$ ipython --no-banner

In [1]: import numpy as np

In [2]: import numpy.linalg as la

In [3]: np.set_printoptions(suppress=True, linewidth=100)

In [4]: m1 = np.loadtxt("m.csv", delimiter=",")

In [5]: m1
Out[5]: 
array([[ 7.,  2.,  2.,  2.],
       [ 0.,  3.,  0.,  0.],
       [ 0.,  1., 11.,  1.],
       [ 1.,  2.,  1.,  1.]])

In [6]: O = m1.astype(float).copy()

In [7]: for j in range(4):
   ...:     O[:, j] -= O[:, :j] @ (O[:, :j].T @ O[:, j])
   ...:     O[:, j] /= la.norm(O[:, j])
   ...: 

In [8]: np.round(O.T @ O, 2) + 0
Out[8]: 
array([[1., 0., 0., 0.],
       [0., 1., 0., 0.],
       [0., 0., 1., 0.],
       [0., 0., 0., 1.]])

In [9]: u = np.array([2, -1, -1])

In [10]: rng = np.random.default_rng(2490)

In [11]: M = np.outer(rng.normal(size=20), u) + 0.1 * rng.normal(size=(20, 3))

In [12]: M.round(2)
Out[12]: 
array([[ 4.16, -2.07, -2.37],
       [ 0.63, -0.34, -0.24],
       [ 0.29, -0.2 , -0.22],
       [-1.6 ,  0.8 ,  0.75],
       [-1.28,  0.72,  0.83],
       [ 0.73, -0.46, -0.37],
       [ 3.16, -1.58, -1.67],
       [ 1.85, -1.05, -0.96],
       [ 1.07, -0.43, -0.39],
       [-0.47,  0.11,  0.36],
       [ 0.48, -0.2 , -0.11],
       [-3.41,  1.86,  1.74],
       [-2.48,  1.29,  1.39],
       [ 1.  , -0.55, -0.28],
       [-1.06,  0.51,  0.57],
       [ 4.36, -1.91, -2.1 ],
       [ 0.28,  0.01,  0.05],
       [ 0.45, -0.13, -0.12],
       [-0.02, -0.1 ,  0.04],
       [ 0.4 , -0.22, -0.23]])

In [13]: A2 = np.c_[M[:, :2] @ np.array([[0, -1], [2, 2]]), np.array([1, 2, 0, 0, 2, 2, 3, 3, 2, 2, 3, 2, 1, 0, 0, 3, 3, 1, 0, 1])]

In [14]: A2.round(2)
Out[14]: 
array([[-4.15, -8.31,  1.  ],
       [-0.67, -1.3 ,  2.  ],
       [-0.4 , -0.69,  0.  ],
       [ 1.61,  3.21,  0.  ],
       [ 1.44,  2.72,  2.  ],
       [-0.91, -1.64,  2.  ],
       [-3.16, -6.32,  3.  ],
       [-2.1 , -3.96,  3.  ],
       [-0.87, -1.94,  2.  ],
       [ 0.21,  0.68,  2.  ],
       [-0.4 , -0.87,  3.  ],
       [ 3.73,  7.14,  2.  ],
       [ 2.57,  5.05,  1.  ],
       [-1.1 , -2.1 ,  0.  ],
       [ 1.03,  2.09,  0.  ],
       [-3.81, -8.17,  3.  ],
       [ 0.01, -0.27,  3.  ],
       [-0.26, -0.71,  1.  ],
       [-0.2 , -0.19,  0.  ],
       [-0.44, -0.84,  1.  ]])

In [15]: np.round(la.norm(la.qr(M)[0].T @ A2, axis=0) ** 2 / ((A2 ** 2).sum(axis=0) + 1e-12), 2)
Out[15]: array([1.  , 1.  , 0.41])

In [16]: np.round(la.norm(A2 - M @ la.lstsq(M, A2)[0], axis=0), 2) + 0
Out[16]: array([0.  , 0.  , 6.54])

In [17]: la.matrix_rank(A2)
Out[17]: np.int64(3)

In [18]: x0 = np.array([0, 2, -2])

In [19]: rhs = M @ x0

In [20]: rhs.round(2)
Out[20]: 
array([ 0.58, -0.18,  0.03,  0.12, -0.22, -0.16,  0.17, -0.18, -0.08, -0.5 , -0.17,  0.24, -0.2 ,
       -0.54, -0.12,  0.39, -0.08, -0.02, -0.28,  0.03])

In [21]: np.round(la.solve(M.T @ M, M.T @ rhs), 2) + 0
Out[21]: array([ 0.,  2., -2.])

In [22]: rhs = rhs + 0.1 * rng.normal(size=20)

In [23]: rhs.round(2)
Out[23]: 
array([ 0.6 , -0.38,  0.09,  0.05, -0.17, -0.27,  0.34, -0.13, -0.09, -0.5 , -0.17,  0.23, -0.15,
       -0.72, -0.23,  0.61, -0.21,  0.1 , -0.28,  0.04])

In [24]: coef, *_ = la.lstsq(M, rhs)

In [25]: coef.round(2)
Out[25]: array([ 0.1 ,  2.4 , -2.23])

In [26]: round(float(la.norm(rhs - M @ coef)), 2)
Out[26]: 0.4

In [27]: coef.round()
Out[27]: array([ 0.,  2., -2.])

In [28]: [round(float(la.norm(la.solve(M.T @ M + lam * np.eye(3), M.T @ rhs))), 2) for lam in (0, 1, 10, 100)]
Out[28]: [3.28, 0.46, 0.07, 0.03]

In [29]: Xc = M - M.mean(axis=1)
---------------------------------------------------------------------------
ValueError                                Traceback (most recent call last)
Cell In[29], line 1
----> 1 Xc = M - M.mean(axis=1)

ValueError: operands could not be broadcast together with shapes (20,3) (20,) 

In [30]: Xc = M - M.mean(axis=0)

In [31]: U, sigma, Vh = la.svd(Xc, full_matrices=False)

In [32]: np.round(sigma ** 2 / (sigma ** 2).sum(), 2) + 0
Out[32]: array([1., 0., 0.])

In [33]: np.searchsorted(np.cumsum(sigma ** 2) / (sigma ** 2).sum(), 0.9) + 1
Out[33]: np.int64(1)

In [34]: np.round((sigma ** 2).sum() ** 2 / (sigma ** 4).sum(), 2)
Out[34]: np.float64(1.01)

In [35]: np.round(Xc.mean(axis=0), 2) + 0
Out[35]: array([0., 0., 0.])

In [36]: la.matrix_rank(Xc)
Out[36]: np.int64(3)

In [37]: np.round(np.abs(Vh[-1]), 2)
Out[37]: array([0.12, 0.82, 0.56])

In [38]: E = np.load("run1.npy")

In [39]: E
Out[39]: 
array([[0., 2., 2., 3., 0., 1., 0.],
       [1., 2., 3., 2., 1., 0., 0.],
       [2., 2., 0., 0., 3., 2., 0.],
       [3., 1., 1., 0., 3., 2., 0.],
       [2., 2., 2., 2., 2., 2., 0.],
       [3., 2., 1., 3., 3., 0., 0.],
       [0., 0., 0., 0., 0., 0., 2.]])

In [40]: # splits into 2 blocks

In [41]: np.round(la.norm(E[0], 1), 2), np.round(la.norm(E[0], np.inf), 2)
Out[41]: (np.float64(8.0), np.float64(3.0))

In [42]: np.round(la.norm(E, 2), 2)
Out[42]: np.float64(10.29)

In [43]: np.round(la.norm(E) ** 2 / la.norm(E, 2) ** 2, 2)
Out[43]: np.float64(1.34)

In [44]: E[0] @ E[3]
Out[44]: np.float64(6.0)

In [45]: round(la.norm(E, "nuc"), 2)
Out[45]: np.float64(22.07)

In [46]: U, sigma, Vh = la.svd(E)

In [47]: evecs = Vh[:(sigma > 1e-8).sum()]

In [48]: x0 = E[0] + 5 * E[6] + rng.integers(2) * np.eye(7)[4]

In [49]: x0
Out[49]: array([ 0.,  2.,  2.,  3.,  0.,  1., 10.])

In [50]: np.round(la.norm(x0 - evecs.T @ evecs @ x0), 2)
Out[50]: np.float64(0.0)

In [51]: la.matrix_rank(np.vstack([E, x0]))
Out[51]: np.int64(6)

In [52]: rank = la.matrix_rank(E)

In [53]: rank
Out[53]: np.int64(6)

In [54]: null = la.svd(E)[2][rank:].T

In [55]: [int(la.matrix_rank(E[:, :j + 1])) for j in range(7)]
Out[55]: [1, 2, 3, 4, 5, 5, 6]

In [56]: np.round(null @ null.T, 2) + 0
Out[56]: 
array([[ 0.34,  0.25, -0.09, -0.1 , -0.38, -0.03,  0.  ],
       [ 0.25,  0.19, -0.07, -0.07, -0.28, -0.02,  0.  ],
       [-0.09, -0.07,  0.02,  0.03,  0.1 ,  0.01,  0.  ],
       [-0.1 , -0.07,  0.03,  0.03,  0.11,  0.01,  0.  ],
       [-0.38, -0.28,  0.1 ,  0.11,  0.42,  0.03,  0.  ],
       [-0.03, -0.02,  0.01,  0.01,  0.03,  0.  ,  0.  ],
       [ 0.  ,  0.  ,  0.  ,  0.  ,  0.  ,  0.  ,  0.  ]])

In [57]: [int(la.matrix_rank(np.delete(E, i, axis=0))) for i in range(7)]
Out[57]: [6, 5, 5, 6, 6, 5, 5]

In [58]: np.round(E @ null, 2) + 0
Out[58]: 
array([[0.],
       [0.],
       [0.],
       [0.],
       [0.],
       [0.],
       [0.]])

In [59]: (E + E.T) / 2
Out[59]: 
array([[0. , 1.5, 2. , 3. , 1. , 2. , 0. ],
       [1.5, 2. , 2.5, 1.5, 1.5, 1. , 0. ],
       [2. , 2.5, 0. , 0.5, 2.5, 1.5, 0. ],
       [3. , 1.5, 0.5, 0. , 2.5, 2.5, 0. ],
       [1. , 1.5, 2.5, 2.5, 2. , 2.5, 0. ],
       [2. , 1. , 1.5, 2.5, 2.5, 0. , 0. ],
       [0. , 0. , 0. , 0. , 0. , 0. , 2. ]])

In [60]: (E - E.T) / 2
Out[60]: 
array([[ 0. ,  0.5,  0. ,  0. , -1. , -1. ,  0. ],
       [-0.5,  0. ,  0.5,  0.5, -0.5, -1. ,  0. ],
       [ 0. , -0.5,  0. , -0.5,  0.5,  0.5,  0. ],
       [ 0. , -0.5,  0.5,  0. ,  0.5, -0.5,  0. ],
       [ 1. ,  0.5, -0.5, -0.5,  0. , -0.5,  0. ],
       [ 1. ,  1. , -0.5,  0.5,  0.5,  0. ,  0. ],
       [ 0. ,  0. ,  0. ,  0. ,  0. ,  0. ,  0. ]])

In [61]: round(float(la.det(E)), 2)
Out[61]: -0.0

In [62]: np.round(la.matrix_power(E, 2), 2)
Out[62]: 
array([[18., 13., 10.,  7., 20., 10.,  0.],
       [16., 16., 12.,  9., 19., 13.,  0.],
       [14., 18., 18., 22., 14.,  8.,  0.],
       [15., 20., 17., 23., 16., 11.,  0.],
       [22., 22., 18., 20., 24., 14.,  0.],
       [19., 21., 21., 19., 20., 17.,  0.],
       [ 0.,  0.,  0.,  0.,  0.,  0.,  4.]])

In [63]: np.allclose(E[:-1].T @ la.lstsq(E[:-1].T, E[-1])[0], E[-1])
Out[63]: False

In [64]: round(float(np.trace(la.pinv(E) @ E)), 2)
Out[64]: 6.0

In [65]: np.unique(E.round(6), axis=0).shape
Out[65]: (7, 7)

In [66]: np.round(E @ la.pinv(E) @ E, 2) + 0
Out[66]: 
array([[0., 2., 2., 3., 0., 1., 0.],
       [1., 2., 3., 2., 1., 0., 0.],
       [2., 2., 0., 0., 3., 2., 0.],
       [3., 1., 1., 0., 3., 2., 0.],
       [2., 2., 2., 2., 2., 2., 0.],
       [3., 2., 1., 3., 3., 0., 0.],
       [0., 0., 0., 0., 0., 0., 2.]])

In [67]: feats = np.load("dump.npy")

In [68]: feats
Out[68]: 
array([[  4,  -2,   8,  -6,   8,  -2,  -4],
       [ -2,   1,  -4,   3,  -4,   1,   2],
       [  8,  -4,  16, -12,  16,  -4,  -8],
       [ -6,   3, -12,   9, -12,   3,   6],
       [  8,  -4,  16, -12,  16,  -4,  -8],
       [ -2,   1,  -4,   3,  -4,   1,   2],
       [ -4,   2,  -8,   6,  -8,   2,   4]])

In [69]: la.lstsq(feats[:-1].T, feats[-1])[2]
Out[69]: np.int32(1)

In [70]: np.abs(np.diag(la.qr(feats)[1])) > 1e-9
Out[70]: array([ True, False, False, False, False, False, False])

In [71]: try:
    ...:     la.inv(feats)
    ...: except la.LinAlgError as e:
    ...:     print(repr(e))
    ...: 
LinAlgError('Singular matrix')

In [72]: np.allclose(feats[:-1].T @ la.lstsq(feats[:-1].T, feats[-1])[0], feats[-1])
Out[72]: True
